% python3 -q
>>> import numpy as np
>>> from numpy import linalg as LA
>>> np.set_printoptions(precision=1, suppress=True, linewidth=160, sign=" ")
>>> rnd = lambda a: np.round(a, 1) + 0
>>> A2 = np.array([[1, 2, 2, 1, 1],
...     [0, 0, 1, 0, 2],
...     [2, 2, 0, 1, 0],
...     [1, 0, 2, 0, 1],
...     [2, 0, 2, 1, 1]])
>>> X = np.triu(A2, 1)
>>> X
array([[ 0,  2,  2,  1,  1],
       [ 0,  0,  1,  0,  2],
       [ 0,  0,  0,  1,  0],
       [ 0,  0,  0,  0,  1],
       [ 0,  0,  0,  0,  0]])
>>> left, s, Vh = LA.svd(X)
>>> print(np.argmax(s[:-1] / (s[1:] + 1e-6)) + 1)
4
>>> A2 = left[:, :4] @ np.diag(s[:4]) @ Vh[:4]
>>> rnd(A2)
array([[ 0.,  2.,  2.,  1.,  1.],
       [ 0.,  0.,  1.,  0.,  2.],
       [ 0.,  0.,  0.,  1.,  0.],
       [ 0.,  0.,  0.,  0.,  1.],
       [ 0.,  0.,  0.,  0.,  0.]])
>>> rnd(np.sort(LA.eigvals(X)))
array([ 0.,  0.,  0.,  0.,  0.])
>>> X @ X
array([[ 0,  0,  2,  2,  5],
       [ 0,  0,  0,  1,  0],
       [ 0,  0,  0,  0,  1],
       [ 0,  0,  0,  0,  0],
       [ 0,  0,  0,  0,  0]])
>>> print([int(LA.matrix_rank(LA.matrix_power(X, p))) for p in range(1, 6)])
[4, 3, 2, 1, 0]
>>> rnd(LA.norm(X, 2) / LA.norm(X))
np.float64(0.9)
>>> LA.cond(X) > 100
np.True_
>>> def softmax(z):
...     e = np.exp(z - z.max(axis=-1, keepdims=True))
...     return e / e.sum(axis=-1, keepdims=True)
... 
>>> rnd(softmax(X[3]))
array([ 0.1,  0.1,  0.1,  0.1,  0.4])
>>> rnd(softmax(X[3] + -3))
array([ 0.1,  0.1,  0.1,  0.1,  0.4])
>>> S = X @ X.T / np.sqrt(5)
>>> rnd(softmax(S)[3] @ X)
array([ 0. ,  0.4,  0.7,  0.3,  1.1])
>>> rnd(softmax(S))
array([[ 0.9,  0.1,  0. ,  0. ,  0. ],
       [ 0.3,  0.5,  0.1,  0.1,  0.1],
       [ 0.3,  0.2,  0.3,  0.2,  0.2],
       [ 0.2,  0.3,  0.1,  0.2,  0.1],
       [ 0.2,  0.2,  0.2,  0.2,  0.2]])
>>> P = np.triu(np.array([[-1, -3, -5, -4, -4],
...     [3, -2, -1, 4, 3],
...     [-1, -5, -3, 2, -3],
...     [-2, 2, 0, -1, 5],
...     [2, -5, 4, 4, 4]]), 1) + np.eye(5)
>>> A2 = P @ X @ LA.inv(P)
>>> P @ X - X @ P
array([[  0.,   0.,  -1., -17., -15.],
       [  0.,   0.,   0.,  -3.,   7.],
       [  0.,   0.,   0.,   0.,  -3.],
       [  0.,   0.,   0.,   0.,   0.],
       [  0.,   0.,   0.,   0.,   0.]])
>>> rnd(LA.det(A2))
np.float64(0.0)
>>> np.trace(A2), np.trace(X)
(np.float64(0.0), np.int64(0))
>>> np.poly(A2)
array([ 1.,  0.,  0.,  0.,  0.,  0.])
>>> u = np.array([-2, -1, 2]) + 0.5
>>> J = np.outer(u, u) / (u @ u)
>>> rnd(J)
array([[ 0.3,  0.1, -0.4],
       [ 0.1,  0. , -0.1],
       [-0.4, -0.1,  0.7]])
>>> # symmetric
>>> P = np.triu(np.array([[7, 8, 1], [4, 6, 8], [9, 4, 4]]), 1) + np.eye(3)
>>> A2 = P @ J @ LA.inv(P)
>>> rnd(P @ J - J @ P)
array([[ 0.3, -2. , -1.4],
       [-3.4, -1.8,  5.4],
       [ 0. ,  3.4,  1.6]])
>>> rnd(np.trace(LA.pinv(J) @ J))
np.float64(1.0)
>>> LA.lstsq(J[:-1].T, J[-1])[2]
np.int32(1)
>>> rank = LA.matrix_rank(J)
>>> rank
np.int64(1)
>>> null = LA.svd(J)[2][rank:].T
>>> LA.matrix_rank(J.T @ J), LA.matrix_rank(J @ J.T)
(np.int64(1), np.int64(1))
>>> print(rnd(J @ null))
[[ 0.  0.]
 [ 0.  0.]
 [ 0.  0.]]
>>> np.allclose(J @ null, 0)
True
>>> null.shape
(3, 2)
>>> [int(LA.matrix_rank(np.delete(J, i, axis=0))) for i in range(3)]
[1, 1, 1]
>>> print([int(LA.matrix_rank(J[:, :j + 1])) for j in range(3)])
[1, 1, 1]
>>> [int(LA.matrix_rank(J[:i])) for i in range(1, len(J) + 1)]
[1, 1, 1]
